$ python3 -q
>>> import numpy as np
>>> np.set_printoptions(precision=1, suppress=True, linewidth=140)
>>> def rd(a):
...     return np.round(a, 1) + 0
... 
>>> W0 = np.load("w.npy")
>>> W0
array([[-9, -9, -9, -9],
       [-9, -9, -9, -9],
       [-7, -7, -2, -2],
       [-7, -7, -2, -2]])
>>> # columns 0 and 1 are equal
>>> print([round(float(x), 1) for x in np.linalg.svd(W0, compute_uv=False)[:3]])
[28.6, 6.3, 0.0]
>>> np.unique(W0.round(6), axis=0).shape
(2, 4)
>>> print(rd(W0 @ np.linalg.pinv(W0) @ W0))
[[-9. -9. -9. -9.]
 [-9. -9. -9. -9.]
 [-7. -7. -2. -2.]
 [-7. -7. -2. -2.]]
>>> P = np.triu(np.array([[-2, 0, 1, -1], [1, 2, -1, -2], [-1, 0, 2, 1], [0, 0, 1, 0]]), 1) + np.eye(4)
>>> B = P @ W0 @ np.linalg.inv(P)
>>> rd(np.poly(B))
array([   1.,   22., -180.,    0.,    0.])
>>> rd(np.linalg.det(B))
np.float64(0.0)
>>> B = np.array([[3, -2], [3, 3], [-2, 2], [-3, -2]])
>>> B @ W0
Traceback (most recent call last):
  File "<python-input-14>", line 1, in <module>
    B @ W0
    ~~^~~~
ValueError: matmul: Input operand 1 has a mismatch in its core dimension 0, with gufunc signature (n?,k),(k,m?)->(n?,m?) (size 4 is different from 2)
>>> np.linalg.matrix_rank(W0 @ B)
np.int64(2)
>>> B.T @ W0.T
array([[ -9,  -9, -32, -32],
       [ -9,  -9,  -7,  -7]])
>>> np.linalg.matrix_rank(np.vstack([W0, B.T]))
np.int64(4)
>>> np.einsum("ij->j", W0)
array([-32, -32, -22, -22])
>>> np.vstack([W0, B.T]).shape
(6, 4)
>>> np.einsum("ik,kj->ji", W0, B)
array([[ -9,  -9, -32, -32],
       [ -9,  -9,  -7,  -7]])
>>> np.einsum("ik,kj->ij", W0, B)
array([[ -9,  -9],
       [ -9,  -9],
       [-32,  -7],
       [-32,  -7]])
>>> left, s, vt = np.linalg.svd(W0)
>>> V = vt[:(s > 1e-8).sum()]
>>> rng = np.random.default_rng(644)
>>> x0 = W0[1] + 4 * W0[2] + rng.integers(2) * np.eye(4)[1]
>>> print(x0)
[-37. -36. -17. -17.]
>>> np.linalg.matrix_rank(np.vstack([W0, x0]))
np.int64(3)
>>> np.allclose(V.T @ V @ x0, x0)
False
>>> rd(np.diag(V.T @ V))
array([0.5, 0.5, 0.5, 0.5])
>>> M = np.loadtxt("a.csv", delimiter=",")
>>> M
array([[ 2.,  0.,  0., -2., -1.,  3.],
       [ 3., -2.,  3.,  2., -3.,  1.],
       [-3.,  2., -1.,  1.,  2., -1.],
       [ 1.,  3.,  0.,  0., -1., -3.],
       [ 3.,  3., -1.,  1.,  3., -2.],
       [ 3., -2.,  1., -1., -1., -1.],
       [ 1.,  1.,  3., -1., -3.,  2.],
       [ 2., -2.,  1., -3., -3.,  1.]])
>>> T = np.stack([M, -2 * M, M[::-1]])
>>> np.einsum("bij,cij->bc", T, T)
array([[ 197., -394.,   68.],
       [-394.,  788., -136.],
       [  68., -136.,  197.]])
>>> np.linalg.matrix_rank(T)
array([6, 6, 6])
>>> (T @ M.T).shape
(3, 8, 8)
>>> T.sum(axis=0)
array([[ 0., -2.,  1., -1., -2., -2.],
       [-2.,  3.,  0., -3.,  0.,  1.],
       [ 6., -4.,  2., -2., -3.,  0.],
       [ 2.,  0., -1.,  1.,  4.,  1.],
       [-2.,  0.,  1., -1., -4., -1.],
       [-6.,  4., -2.,  2.,  3.,  0.],
       [ 2., -3.,  0.,  3.,  0., -1.],
       [ 0.,  2., -1.,  1.,  2.,  2.]])
>>> np.linalg.matrix_rank(T.reshape(3, -1))
np.int64(2)
>>> J = np.array([[-3, 0, 0, 0, 0, 0, 0],
...     [0, 0, 0, 0, 0, 0, 0],
...     [-2, 1, -2, 0, 0, 0, 0],
...     [-2, 2, 3, 0, 0, 0, 0],
...     [0, 3, 2, -3, -2, 0, 0],
...     [-2, -3, 3, 1, -3, -1, 0],
...     [2, 3, -1, 1, 0, -3, -3]])
>>> # null space of dimension 1
>>> left, s, vt = np.linalg.svd(J)
>>> V = vt[:(s > 1e-8).sum()]
>>> x0 = J[2] + -3 * J[1] + rng.integers(2) * np.eye(7)[1]
>>> print(x0)
[-2.  2. -2.  0.  0.  0.  0.]
>>> rd(np.diag(V.T @ V))
array([1. , 1. , 1. , 1. , 1. , 0.5, 0.6])
>>> rd(V.T @ V)
array([[ 1. ,  0. ,  0. ,  0. ,  0. ,  0. ,  0. ],
       [ 0. ,  1. ,  0. ,  0. ,  0. ,  0. ,  0. ],
       [ 0. ,  0. ,  1. ,  0. ,  0. ,  0. ,  0. ],
       [ 0. ,  0. ,  0. ,  1. ,  0. , -0.1,  0.1],
       [ 0. ,  0. ,  0. ,  0. ,  1. ,  0.1, -0.1],
       [ 0. ,  0. ,  0. , -0.1,  0.1,  0.5,  0.5],
       [ 0. ,  0. ,  0. ,  0.1, -0.1,  0.5,  0.6]])
>>> t = np.radians(15)
>>> r_ = np.eye(7)
>>> r_[1, 1] = r_[2, 2] = np.cos(t)
>>> r_[1, 2], r_[2, 1] = -np.sin(t), np.sin(t)
>>> rd(r_)
array([[ 1. ,  0. ,  0. ,  0. ,  0. ,  0. ,  0. ],
       [ 0. ,  1. , -0.3,  0. ,  0. ,  0. ,  0. ],
       [ 0. ,  0.3,  1. ,  0. ,  0. ,  0. ,  0. ],
       [ 0. ,  0. ,  0. ,  1. ,  0. ,  0. ,  0. ],
       [ 0. ,  0. ,  0. ,  0. ,  1. ,  0. ,  0. ],
       [ 0. ,  0. ,  0. ,  0. ,  0. ,  1. ,  0. ],
       [ 0. ,  0. ,  0. ,  0. ,  0. ,  0. ,  1. ]])
>>> B = J @ r_.T
>>> rd(np.linalg.det(r_)), rd(np.trace(r_))
(np.float64(1.0), np.float64(6.9))
>>> print(rd(np.linalg.svd(J, compute_uv=False)), rd(np.linalg.svd(B, compute_uv=False)))
[7.  6.  4.5 3.9 2.5 0.5 0. ] [7.  6.  4.5 3.9 2.5 0.5 0. ]
>>> feats = np.loadtxt("x.csv", delimiter=",")
>>> feats
array([[0., 0., 1., 0.],
       [0., 0., 0., 1.],
       [1., 0., 0., 0.],
       [0., 1., 0., 0.]])
>>> f, g = feats[2], feats[3]
>>> print(f @ f)
1.0
>>> p = (f @ g) / (f @ f) * f
>>> (g - p) @ f
np.float64(0.0)
>>> np.outer(f, g)
array([[0., 1., 0., 0.],
       [0., 0., 0., 0.],
       [0., 0., 0., 0.],
       [0., 0., 0., 0.]])
>>> print(feats.reshape(2, -1))
[[0. 0. 1. 0. 0. 0. 0. 1.]
 [1. 0. 0. 0. 0. 1. 0. 0.]]
>>> feats.reshape(-1, 2)
array([[0., 0.],
       [1., 0.],
       [0., 0.],
       [0., 1.],
       [1., 0.],
       [0., 0.],
       [0., 1.],
       [0., 0.]])
>>> T = feats.reshape(4, 2, -1)
>>> T.sum(axis=1)
array([[1., 0.],
       [0., 1.],
       [1., 0.],
       [0., 1.]])
>>> print(np.swapaxes(T, 1, 2)[2])
[[1. 0.]
 [0. 0.]]
>>> T.shape
(4, 2, 2)
>>> np.einsum("ihd,jhd->hij", T, T).shape
(2, 4, 4)
>>> x0 = np.array([5, 3, 8, -1])
>>> y = feats @ x0
>>> c, lr = np.zeros(4), 1 / np.linalg.norm(feats, 2) ** 2
>>> for i in range(8):
...     c -= lr * feats.T @ (feats @ c - y)
...     if i % 2 == 0: print(i, round(np.linalg.norm(feats @ c - y), 1))
... 
0 0.0
2 0.0
4 0.0
6 0.0
>>> c
array([ 5.,  3.,  8., -1.])
>>> P = np.triu(np.array([[2, 8, -5, 2], [-5, 7, -6, 0], [4, -3, 2, -9], [-3, 2, -1, -4]]), 1) + np.eye(4)
>>> B = P @ feats @ np.linalg.inv(P)
>>> rd(np.linalg.det(B))
np.float64(1.0)
>>> np.trace(B), np.trace(feats)
(np.float64(0.0), np.float64(0.0))
>>> P @ feats - feats @ P
array([[ -5.,   2.,   0.,  17.],
       [ -6.,   0.,   0.,   0.],
       [  0., -17.,   5.,  -2.],
       [  0.,   0.,   6.,   0.]])
>>> print(np.linalg.matrix_rank(B))
4
>>> F = np.load("mat.npy")
>>> F
array([[3, 1, 3, 1],
       [0, 3, 0, 3],
       [3, 1, 3, 1],
       [0, 3, 0, 3]])
>>> r = np.linalg.matrix_rank(F)
>>> r
np.int64(2)
>>> N = np.linalg.svd(F)[2][r:].T
>>> [int(np.linalg.matrix_rank(F[:, :j + 1])) for j in range(4)]
[1, 2, 2, 2]
>>> rd(F @ N)
array([[0., 0.],
       [0., 0.],
       [0., 0.],
       [0., 0.]])
>>> np.linalg.matrix_rank(F.T @ F), np.linalg.matrix_rank(F @ F.T)
(np.int64(2), np.int64(2))
>>> print(rd(N @ N.T))
[[ 0.5  0.  -0.5  0. ]
 [ 0.   0.5  0.  -0.5]
 [-0.5  0.   0.5  0. ]
 [ 0.  -0.5  0.   0.5]]
>>> left, s, vt = np.linalg.svd(F)
>>> V = vt[:(s > 1e-8).sum()]
>>> x0 = F[3] + -2 * F[0] + rng.integers(2) * np.eye(4)[2]
>>> x0
array([-6.,  1., -5.,  1.])
>>> np.linalg.matrix_rank(np.vstack([F, x0]))
np.int64(3)
>>> np.allclose(V.T @ V @ x0, x0)
False
>>> np.kron(np.eye(2, dtype=int), F)
array([[3, 1, 3, 1, 0, 0, 0, 0],
       [0, 3, 0, 3, 0, 0, 0, 0],
       [3, 1, 3, 1, 0, 0, 0, 0],
       [0, 3, 0, 3, 0, 0, 0, 0],
       [0, 0, 0, 0, 3, 1, 3, 1],
       [0, 0, 0, 0, 0, 3, 0, 3],
       [0, 0, 0, 0, 3, 1, 3, 1],
       [0, 0, 0, 0, 0, 3, 0, 3]])
>>> rd(np.linalg.eigvals(F))
array([6., 0., 6., 0.])
>>> np.einsum("ii->", F)
np.int64(12)
>>> np.einsum("ij,ji->", F, F)
np.int64(72)
>>> feats @ np.ones(4)
array([1., 1., 1., 1.])
>>> W = np.array([[3, 0, 1], [0, 2, 3], [0, 2, 1], [2, 2, 2]])
>>> c = np.array([0, -2, -1])
>>> act = np.maximum(F @ W + c, 0)
>>> print(act)
[[11  8 10]
 [ 6 10 14]
 [11  8 10]
 [ 6 10 14]]
>>> Z = np.array([[-1, 3], [-3, 0], [-1, -1]])
>>> (act @ Z).round(6).argmax(axis=1)
array([1, 1, 1, 1])
>>> E = 0.5 ** np.abs(np.subtract.outer(np.arange(5), np.arange(5)))
>>> rd(E)
array([[1. , 0.5, 0.2, 0.1, 0.1],
       [0.5, 1. , 0.5, 0.2, 0.1],
       [0.2, 0.5, 1. , 0.5, 0.2],
       [0.1, 0.2, 0.5, 1. , 0.5],
       [0.1, 0.1, 0.2, 0.5, 1. ]])
>>> # equal to its transpose
>>> evals, V = np.linalg.eig(E)
>>> rd(np.prod(evals))
np.float64(0.3)
>>> rd(np.sort(np.linalg.eigvals(np.linalg.inv(E))))
array([0.4, 0.8, 1.4, 2.2, 2.8])
>>> data = np.load("block13.npy")
>>> rd(data)
array([[ 1. ,  0. ,  0. ,  0. ,  0. ],
       [ 0. ,  1. ,  0. ,  0. ,  0. ],
       [ 0. ,  0. ,  1. ,  0.3,  0. ],
       [ 0. ,  0. , -0.3,  1. ,  0. ],
       [ 0. ,  0. ,  0. ,  0. ,  1. ]])
>>> # orthonormal columns
>>> np.linalg.matrix_rank(F, rtol=0.1)
np.int64(2)
>>> q, r_ = np.linalg.qr(data)
>>> print(rd(q))
[[ 1.   0.   0.   0.   0. ]
 [ 0.   1.   0.   0.   0. ]
 [ 0.   0.  -1.   0.3  0. ]
 [ 0.   0.   0.3  1.   0. ]
 [ 0.   0.   0.   0.   1. ]]
>>> np.trace(q @ q.T)
np.float64(5.0)
>>> print(q.shape, r_.shape)
(5, 5) (5, 5)
>>> t = rng.uniform(0, 2 * np.pi, 26)
>>> q, _ = np.linalg.qr(np.array([[0.7, -0.1], [0.5, 2.4], [2.0, 0.9]]))
>>> m1 = 20 * np.c_[np.cos(t), np.sin(t)] @ q.T
>>> rd(m1)
array([[ -4.9,  19.2,  -3. ],
       [  7.7, -12.9,  13.2],
       [  6.8, -16.3,   9.4],
       [ -3.6, -12.6, -15.1],
       [  6.5,   4.1,  18.4],
       [  7.9, -11.6,  14.2],
       [  3.4, -19.7,  -1. ],
       [  3.4, -19.7,  -0.9],
       [  3.2, -19.7,  -1.5],
       [  5.6, -18.5,   5.2],
       [  7.9,  -3.6,  18. ],
       [ -7.1,  15.4, -10.5],
       [  1. , -18.9,  -6.4],
       [  4.6,  10.3,  16.5],
       [  5.7,   7.1,  17.8],
       [ -4.6, -10.3, -16.5],
       [ -7.9,   4.1, -17.9],
       [  4.5,  10.6,  16.4],
       [  7.3,   0.7,  18.6],
       [  4. ,  11.7,  15.7],
       [ -7. ,  15.9, -10. ],
       [  8. ,  -5.7,  17.4],
       [ -2.2, -15.3, -12.7],
       [  7.6, -13.3,  12.8],
       [  1.5, -19.2,  -5.4],
       [  7.5, -14.2,  11.9]])
>>> # null space of dimension 1
>>> np.argsort(-np.linalg.norm(m1, axis=0).round(6), kind="stable")[:3]
array([1, 2, 0])
>>> cen = m1 - m1.mean(axis=0)
>>> left, s, vt = np.linalg.svd(cen, full_matrices=False)
>>> rd(cen.mean(axis=0))
array([0., 0., 0.])
>>> print(rd(s ** 2 / (s ** 2).sum()))
[0.5 0.5 0. ]
>>> rd((s ** 2).sum() ** 2 / (s ** 4).sum())
np.float64(2.0)
>>> np.abs(vt[0]).argmax()
np.int64(2)
>>> print(np.abs(left[:, 0]).argmax())
3
>>> np.searchsorted(np.cumsum(s ** 2) / (s ** 2).sum(), 0.9) + 1
np.int64(2)
>>> cen = m1 - m1.mean(axis=0)
>>> V = np.linalg.svd(cen)[2][:2]
>>> B = cen - cen @ V.T @ V
>>> rd(B.std(axis=0))
array([0., 0., 0.])
>>> np.linalg.norm(B, axis=1).round(6).argmax()
np.int64(0)
